% python3 -q
>>> import numpy as np
>>> import numpy.linalg as la
>>> np.set_printoptions(precision=3, suppress=True, linewidth=200)
>>> A = np.loadtxt("block15.csv", delimiter=",")
>>> A
array([[-0.727, -0.09 , -3.358, -3.632],
       [-1.455, -2.563,  3.136, -2.545],
       [ 1.818, -4.201, -1.6  ,  1.219],
       [-4.364, -0.881, -1.153,  1.962]])
>>> other = A / la.norm(A, axis=1, keepdims=True)
>>> C2 = other @ other.T
>>> (C2 - 2 * np.eye(4)).round(6).argmax(axis=1)
array([1, 0, 0, 0])
>>> other = np.array([[0, 0], [-3, 3]])
>>> basis = np.kron(other, A)
>>> np.round(la.norm(basis, 2), 3), round(la.norm(other, 2) * la.norm(A, 2), 3)
(np.float64(21.213), np.float64(21.213))
>>> K = np.load("test2.npy")
>>> print(K)
[[ 0  0  0  0  0  0  0]
 [ 1 -1  0  0  0  0  0]
 [ 0  2 -2  0  0  0  0]
 [ 2 -1 -1 -2  0  0  0]
 [ 2 -1  3  0 -3  0  0]
 [ 3 -2 -3 -1  0 -3  0]
 [ 0  1 -2  2 -3 -1 -1]]
>>> np.count_nonzero(K)
np.int64(23)
>>> print(np.round(la.norm(K), 3))
9.747
>>> la.rank(K)
Traceback (most recent call last):
  File "<python-input-15>", line 1, in <module>
    la.rank(K)
    ^^^^^^^
AttributeError: module 'numpy.linalg' has no attribute 'rank'
>>> print(np.unravel_index(np.abs(K).argmax(), K.shape))
(np.int64(4), np.int64(2))
>>> np.diff(K, axis=0)
array([[ 1, -1,  0,  0,  0,  0,  0],
       [-1,  3, -2,  0,  0,  0,  0],
       [ 2, -3,  1, -2,  0,  0,  0],
       [ 0,  0,  4,  2, -3,  0,  0],
       [ 1, -1, -6, -1,  3, -3,  0],
       [-3,  3,  1,  3, -3,  2, -1]])
>>> K - K[0]
array([[ 0,  0,  0,  0,  0,  0,  0],
       [ 1, -1,  0,  0,  0,  0,  0],
       [ 0,  2, -2,  0,  0,  0,  0],
       [ 2, -1, -1, -2,  0,  0,  0],
       [ 2, -1,  3,  0, -3,  0,  0],
       [ 3, -2, -3, -1,  0, -3,  0],
       [ 0,  1, -2,  2, -3, -1, -1]])
>>> np.round(la.svd(K, compute_uv=False), 3) + 0
array([6.297, 5.243, 4.736, 2.045, 0.961, 0.574, 0.   ])
>>> K.sum(axis=0)
array([ 8, -2, -5, -1, -6, -4, -1])
>>> print(K.mean(axis=0))
[ 1.143 -0.286 -0.714 -0.143 -0.857 -0.571 -0.143]
>>> mat = np.loadtxt("data.csv", delimiter=",")
>>> mat
array([[-6.734, -0.49 , -3.644, -6.303,  1.183],
       [-1.85 ,  2.341, -6.144, -5.874, -4.341],
       [ 7.425,  1.478,  2.072,  5.382, -3.07 ],
       [-6.875, -0.642, -3.426, -6.197,  1.475],
       [-6.66 , -0.414, -3.75 , -6.351,  1.037],
       [-3.369, -3.525,  4.989,  2.334,  6.773],
       [-1.189,  2.572, -6.165, -5.561, -4.801],
       [ 5.939, -0.21 ,  4.547,  6.632,  0.167],
       [ 4.666,  3.555, -4.153, -1.013, -6.879],
       [ 6.773,  3.11 , -1.77 ,  1.96 , -6.122],
       [ 0.654, -2.741,  6.146,  5.278,  5.141],
       [-7.541, -1.942, -1.188, -4.728,  3.95 ],
       [-5.34 ,  0.633, -5.012, -6.707, -0.988],
       [-7.381, -1.378, -2.249, -5.502,  2.88 ],
       [-6.531, -3.221,  2.168, -1.52 ,  6.321],
       [ 3.831, -1.493,  5.752,  6.55 ,  2.665],
       [ 3.644,  3.543, -4.836, -2.073, -6.818],
       [ 4.594,  3.557, -4.208, -1.093, -6.881],
       [ 6.071, -0.106,  4.424,  6.6  , -0.033],
       [ 7.383,  1.382,  2.241,  5.497, -2.889],
       [-6.015, -3.384,  2.864, -0.7  ,  6.609],
       [ 5.209, -0.718,  5.098,  6.711,  1.153],
       [ 2.491,  3.433, -5.406, -3.109, -6.566],
       [-7.345, -2.642,  0.403, -3.348,  5.262],
       [ 4.622,  3.556, -4.186, -1.061, -6.88 ],
       [ 4.611,  3.557, -4.195, -1.074, -6.88 ],
       [ 6.609,  0.364,  3.819,  6.381, -0.94 ]])
>>> other = np.array([[0, -2, 3], [0, -2, 0], [1, -1, 0], [2, -2, -1], [3, -3, 1]])
>>> np.einsum("ij->j", mat)
array([  7.691,  10.175, -15.809,  -8.89 , -19.472])
>>> la.matrix_rank(np.vstack([mat, other.T]))
np.int64(5)
>>> W1 = np.array([[2, 2, 0, 0], [1, 1, 2, 2], [1, 1, 2, 1], [0, 1, 1, 0], [0, 0, 1, 2]])
>>> beta = np.array([0, 0, 0, 2])
>>> act = np.maximum(mat @ W1 + beta, 0)
>>> (act > 0).astype(int)
array([[0, 0, 0, 0],
       [0, 0, 0, 0],
       [1, 1, 1, 1],
       [0, 0, 0, 1],
       [0, 0, 0, 0],
       [0, 0, 1, 1],
       [0, 0, 0, 0],
       [1, 1, 1, 1],
       [1, 1, 0, 0],
       [1, 1, 0, 0],
       [1, 1, 1, 1],
       [0, 0, 0, 1],
       [0, 0, 0, 0],
       [0, 0, 0, 1],
       [0, 0, 1, 1],
       [1, 1, 1, 1],
       [1, 1, 0, 0],
       [1, 1, 0, 0],
       [1, 1, 1, 1],
       [1, 1, 1, 1],
       [0, 0, 1, 1],
       [1, 1, 1, 1],
       [1, 0, 0, 0],
       [0, 0, 0, 1],
       [1, 1, 0, 0],
       [1, 1, 0, 0],
       [1, 1, 1, 1]])
>>> basis = np.array([[0, 0], [0, 1], [2, 0], [1, 3]])
>>> W1 @ basis
array([[0, 2],
       [6, 7],
       [5, 4],
       [2, 1],
       [4, 6]])
>>> basis = mat[[3, 16]].astype(float)
>>> for _ in range(7):
...     z = la.norm(mat[:, None] - basis, axis=-1).argmin(axis=1)
...     basis = np.array([mat[z == j].mean(axis=0) for j in range(2)])
... 
>>> print(z)
[0 1 1 0 0 0 1 1 1 1 0 0 0 0 0 1 1 1 1 1 0 1 1 0 1 1 1]
>>> basis
array([[-5.74 , -1.795, -0.245, -3.068,  3.604],
       [ 4.427,  1.87 , -0.819,  1.553, -3.695]])
>>> feats = np.load("x.npy")
>>> print(feats)
[[ 0.251 -0.613 -0.749]
 [-0.613  0.498 -0.613]
 [-0.749 -0.613  0.251]]
>>> O = feats.astype(float).copy()
>>> for j in range(3):
...     O[:, j] -= O[:, :j] @ (O[:, :j].T @ O[:, j])
...     O[:, j] /= la.norm(O[:, j])
... 
>>> np.round(O.T @ feats, 3) + 0
array([[1., 0., 0.],
       [0., 1., 0.],
       [0., 0., 1.]])
>>> O
array([[ 0.251, -0.613, -0.749],
       [-0.613,  0.498, -0.613],
       [-0.749, -0.613,  0.251]])
>>> other = np.array([[0.4, 1.0, 0.9],
...     [-0.5, 0.6, 0.1],
...     [1.1, -0.8, 0.6],
...     [0.1, 0.1, -1.3],
...     [0.6, -0.6, -2.2],
...     [0.1, -1.1, -0.7],
...     [1.5, 0.0, 1.5],
...     [-0.9, -1.3, 0.1],
...     [-0.1, -0.2, 1.0],
...     [-1.0, 0.7, 0.2]])
>>> basis = np.array([[1.0, -0.4, 0.2, 0.6, 0.4, -0.6, 1.1, -0.7, -0.6],
...     [0.7, 0.8, -0.8, -1.4, -0.5, 0.0, 0.2, 1.0, -0.8],
...     [-1.5, 1.0, -1.0, 0.2, 0.3, 1.5, -0.8, 1.3, 0.8]])
>>> F = other @ basis
>>> F
array([[-0.25,  1.54, -1.62, -0.98, -0.07,  1.11, -0.08,  1.89, -0.32],
       [-0.23,  0.78, -0.68, -1.12, -0.47,  0.45, -0.51,  1.08, -0.1 ],
       [-0.36, -0.48,  0.26,  1.9 ,  1.02,  0.24,  0.57, -0.79,  0.46],
       [ 2.12, -1.26,  1.24, -0.34, -0.4 , -2.01,  1.17, -1.66, -1.18],
       [ 3.48, -2.92,  2.8 ,  0.76, -0.12, -3.66,  2.3 , -3.88, -1.64],
       [ 0.38, -1.62,  1.6 ,  1.46,  0.38, -1.11,  0.45, -2.08,  0.26],
       [-0.75,  0.9 , -1.2 ,  1.2 ,  1.05,  1.35,  0.45,  0.9 ,  0.3 ],
       [-1.96, -0.58,  0.76,  1.3 ,  0.32,  0.69, -1.33, -0.54,  1.66],
       [-1.74,  0.88, -0.86,  0.42,  0.36,  1.56, -0.95,  1.17,  1.02],
       [-0.81,  1.16, -0.96, -1.54, -0.69,  0.9 , -1.12,  1.66,  0.2 ]])
>>> x0 = np.array([0, 1, 1, 2, 2, 1, 1, 0, 0])
>>> np.einsum("ij,j->i", F, x0)
array([-1.15, -3.14,  6.43, -2.34, -0.2 ,  3.  ,  6.  ,  2.78,  2.19, -4.48])
>>> (F @ x0).argmax()
np.int64(2)
>>> la.norm(F @ x0) <= la.norm(F, 2) * la.norm(x0) + 1e-9
np.True_
>>> Uu, sig, Vh = la.svd(F)
>>> print(np.argmax(sig[:-1] / (sig[1:] + 1e-6)) + 1)
3
>>> other = Uu[:, :3] @ np.diag(sig[:3]) @ Vh[:3]
>>> print(la.matrix_rank(F, rtol=0.05))
3
>>> print(round(la.norm(F - other) / la.norm(F), 3))
0.0
>>> np.round(la.norm(F - other, 2), 3), round(float(sig[3]), 3)
(np.float64(0.0), 0.0)
>>> x0 = np.array([2, 2, 1])
>>> target = feats @ x0
>>> beta, lr = np.zeros(3), 1 / la.norm(feats, 2) ** 2
>>> for i in range(250):
...     beta -= lr * feats.T @ (feats @ beta - target)
...     if i % 50 == 0: print(i, round(la.norm(feats @ beta - target), 3))
... 
0 0.0
50 0.0
100 0.0
150 0.0
200 0.0
>>> np.round(la.cond(feats), 3)
np.float64(1.0)
>>> print(beta)
[2. 2. 1.]
>>> F @ la.pinv(F) @ F
array([[-0.25,  1.54, -1.62, -0.98, -0.07,  1.11, -0.08,  1.89, -0.32],
       [-0.23,  0.78, -0.68, -1.12, -0.47,  0.45, -0.51,  1.08, -0.1 ],
       [-0.36, -0.48,  0.26,  1.9 ,  1.02,  0.24,  0.57, -0.79,  0.46],
       [ 2.12, -1.26,  1.24, -0.34, -0.4 , -2.01,  1.17, -1.66, -1.18],
       [ 3.48, -2.92,  2.8 ,  0.76, -0.12, -3.66,  2.3 , -3.88, -1.64],
       [ 0.38, -1.62,  1.6 ,  1.46,  0.38, -1.11,  0.45, -2.08,  0.26],
       [-0.75,  0.9 , -1.2 ,  1.2 ,  1.05,  1.35,  0.45,  0.9 ,  0.3 ],
       [-1.96, -0.58,  0.76,  1.3 ,  0.32,  0.69, -1.33, -0.54,  1.66],
       [-1.74,  0.88, -0.86,  0.42,  0.36,  1.56, -0.95,  1.17,  1.02],
       [-0.81,  1.16, -0.96, -1.54, -0.69,  0.9 , -1.12,  1.66,  0.2 ]])
>>> la.lstsq(F[:-1].T, F[-1])[2]
np.int32(3)
>>> E = np.loadtxt("run18.csv", delimiter=",")
>>> E
array([[-0.317, -0.025,  0.646, -0.242,  0.451],
       [ 0.475, -0.713, -0.027,  0.321,  0.385],
       [ 0.079,  0.194, -0.269, -0.4  ,  0.715],
       [-0.396, -0.487, -0.517, -0.498, -0.119],
       [-0.594, -0.382,  0.232,  0.264,  0.008],
       [-0.396,  0.264, -0.434,  0.601,  0.35 ]])
>>> O, r_ = la.qr(E)
>>> r_.round(3) + 0
array([[1., 0., 0., 0., 0.],
       [0., 1., 0., 0., 0.],
       [0., 0., 1., 0., 0.],
       [0., 0., 0., 1., 0.],
       [0., 0., 0., 0., 1.]])
>>> O
array([[-0.317, -0.025,  0.646, -0.242,  0.451],
       [ 0.475, -0.713, -0.027,  0.321,  0.385],
       [ 0.079,  0.194, -0.269, -0.4  ,  0.715],
       [-0.396, -0.487, -0.517, -0.498, -0.119],
       [-0.594, -0.382,  0.232,  0.264,  0.008],
       [-0.396,  0.264, -0.434,  0.601,  0.35 ]])
>>> print(round(float(np.trace(O @ O.T)), 3))
5.0
>>> round(float(abs(r_[0, 0])), 3), np.round(la.norm(E[:, 0]), 3)
(1.0, np.float64(1.0))
>>> np.allclose(r_.T @ r_, E.T @ E)
True
>>> np.round(np.trace(la.pinv(K) @ K), 3)
np.float64(6.0)
>>> la.lstsq(K[:-1].T, K[-1])[2]
np.int32(5)
>>> try:
...     la.inv(K)
... except la.LinAlgError as e:
...     print(repr(e))
... 
LinAlgError('Singular matrix')
>>> np.round(K @ la.pinv(K) @ K, 3) + 0
array([[ 0.,  0.,  0.,  0.,  0.,  0.,  0.],
       [ 1., -1.,  0.,  0.,  0.,  0.,  0.],
       [ 0.,  2., -2.,  0.,  0.,  0.,  0.],
       [ 2., -1., -1., -2.,  0.,  0.,  0.],
       [ 2., -1.,  3.,  0., -3.,  0.,  0.],
       [ 3., -2., -3., -1.,  0., -3.,  0.],
       [ 0.,  1., -2.,  2., -3., -1., -1.]])
>>> x0 = np.array([0, 3, -2, 1, -2])
>>> target = E @ x0
>>> np.round(la.pinv(E) @ E, 3) + 0
array([[1., 0., 0., 0., 0.],
       [0., 1., 0., 0., 0.],
       [0., 0., 1., 0., 0.],
       [0., 0., 0., 1., 0.],
       [0., 0., 0., 0., 1.]])
>>> np.round(la.lstsq(E, target)[0], 3) + 0
array([ 0.,  3., -2.,  1., -2.])
>>> rng = np.random.default_rng(256102)
>>> target = target + 0.3 * rng.normal(size=6)
>>> target
array([-2.168, -2.179, -0.54 , -0.389, -1.084,  1.732])
>>> beta, *_ = la.lstsq(E, target)
>>> round(la.norm(target - E @ beta), 3)
np.float64(0.088)
>>> [round(float(la.norm(la.solve(E.T @ E + lam * np.eye(5), E.T @ target))), 2) for lam in (0, 1, 10, 100)]
[3.75, 1.87, 0.34, 0.04]
>>> print(np.round(E.T @ (target - E @ beta), 3) + 0)
[0. 0. 0. 0. 0.]
>>> J = np.load("m.npy")
>>> J
array([[-1.,  1.,  0.],
       [ 0., -1.,  1.],
       [ 0.,  0., -1.]])
>>> O = J.astype(float).copy()
>>> for j in range(3):
...     O[:, j] -= O[:, :j] @ (O[:, :j].T @ O[:, j])
...     O[:, j] /= la.norm(O[:, j])
... 
>>> O
array([[-1.,  0.,  0.],
       [ 0., -1.,  0.],
       [ 0.,  0., -1.]])
>>> O.T @ J
array([[ 1., -1.,  0.],
       [ 0.,  1., -1.],
       [ 0.,  0.,  1.]])
>>> print(O.T @ O)
[[1. 0. 0.]
 [0. 1. 0.]
 [0. 0. 1.]]
